$ python3 -q
>>> import numpy as np
>>> np.set_printoptions(precision=2, suppress=True, linewidth=200)
>>> def tidy(a):
...     return np.round(a, 2) + 0
... 
>>> mat = np.loadtxt("sample2.csv", delimiter=",")
>>> print(mat)
[[ -40.   22.    8.    8.]
 [   0.   -2.    0.    0.]
 [ -32.   22.    0.    8.]
 [-128.   70.   32.   24.]]
>>> print(tidy(mat @ np.linalg.pinv(mat) @ mat))
[[ -40.   22.    8.    8.]
 [   0.   -2.    0.    0.]
 [ -32.   22.    0.    8.]
 [-128.   70.   32.   24.]]
>>> print(tidy(np.trace(np.linalg.pinv(mat) @ mat)))
3.0
>>> other = np.array([[-5, -4, 3], [2, -3, -5], [2, -4, 1], [4, -1, 3]])
>>> print(np.einsum("ik,kj->ij", mat, other))
[[ 292.   54. -198.]
 [  -4.    6.   10.]
 [ 236.   54. -182.]
 [ 940.  150. -630.]]
>>> print(np.einsum("ik,kj->ji", mat, other))
[[ 292.   -4.  236.  940.]
 [  54.    6.   54.  150.]
 [-198.   10. -182. -630.]]
>>> print(np.einsum("ij->j", mat))
[-200.  112.   40.   40.]
>>> print(other.T @ mat.T)
[[ 292.   -4.  236.  940.]
 [  54.    6.   54.  150.]
 [-198.   10. -182. -630.]]
>>> print(np.linalg.matrix_rank(np.vstack([mat, other.T])))
4
>>> other @ mat
Traceback (most recent call last):
  File "<python-input-13>", line 1, in <module>
    other @ mat
    ~~~~~~^~~~~
ValueError: matmul: Input operand 1 has a mismatch in its core dimension 0, with gufunc signature (n?,k),(k,m?)->(n?,m?) (size 4 is different from 3)
>>> print(np.einsum("ij,ij->i", mat, mat))
[ 2212.     4.  1572. 22884.]
>>> A = np.array([[-2, -3, 2], [1, -3, -3], [-3, 0, 3]])
>>> print(A)
[[-2 -3  2]
 [ 1 -3 -3]
 [-3  0  3]]
>>> W = np.array([[-1, 3, -1, -1, -3, -1],
...     [-2, -2, 2, -3, -1, 3],
...     [-1, 2, 1, 2, -2, 2]])
>>> b = np.array([8, 0, 2, 6, 8, 3])
>>> act = np.maximum(A @ W + b, 0)
>>> print(np.linalg.matrix_rank(act))
3
>>> print(act)
[[14  4  0 21 13  0]
 [16  3  0  8 14  0]
 [ 8  0  8 15 11 12]]
>>> print((act > 0).astype(int))
[[1 1 0 1 1 0]
 [1 1 0 1 1 0]
 [1 0 1 1 1 1]]
>>> print(tidy((act > 0).mean(axis=0)))
[1.   0.67 0.33 1.   1.   0.33]
>>> basis = np.array([[1, 1, 2],
...     [2, 0, 2],
...     [0, -2, -1],
...     [1, 2, 0],
...     [-1, 0, -2],
...     [-1, -1, -1]])
>>> print(act @ basis)
[[ 30  56  10]
 [ 16  32  10]
 [  0  10 -26]]
>>> print(W @ basis)
[[  8   0  12]
 [-11 -15 -11]
 [  5  -1   3]]
>>> left, sigma, Vt = np.linalg.svd(A, full_matrices=False)
>>> print(tidy(np.cumsum(sigma ** 2) / np.sum(sigma ** 2)))
[0.64 0.99 1.  ]
>>> print(tidy(left.T @ A @ Vt.T))
[[5.87 0.   0.  ]
 [0.   4.36 0.  ]
 [0.   0.   0.7 ]]
>>> print(tidy(sigma / sigma[0]))
[1.   0.74 0.12]
>>> print(tidy(Vt @ Vt.T))
[[1. 0. 0.]
 [0. 1. 0.]
 [0. 0. 1.]]
>>> print(tidy(np.sqrt((sigma ** 2).sum())), tidy(np.linalg.norm(A)))
7.35 7.35
>>> print(tidy(sigma))
[5.87 4.36 0.7 ]
>>> print(left.shape, sigma.shape, Vt.shape)
(3, 3) (3,) (3, 3)
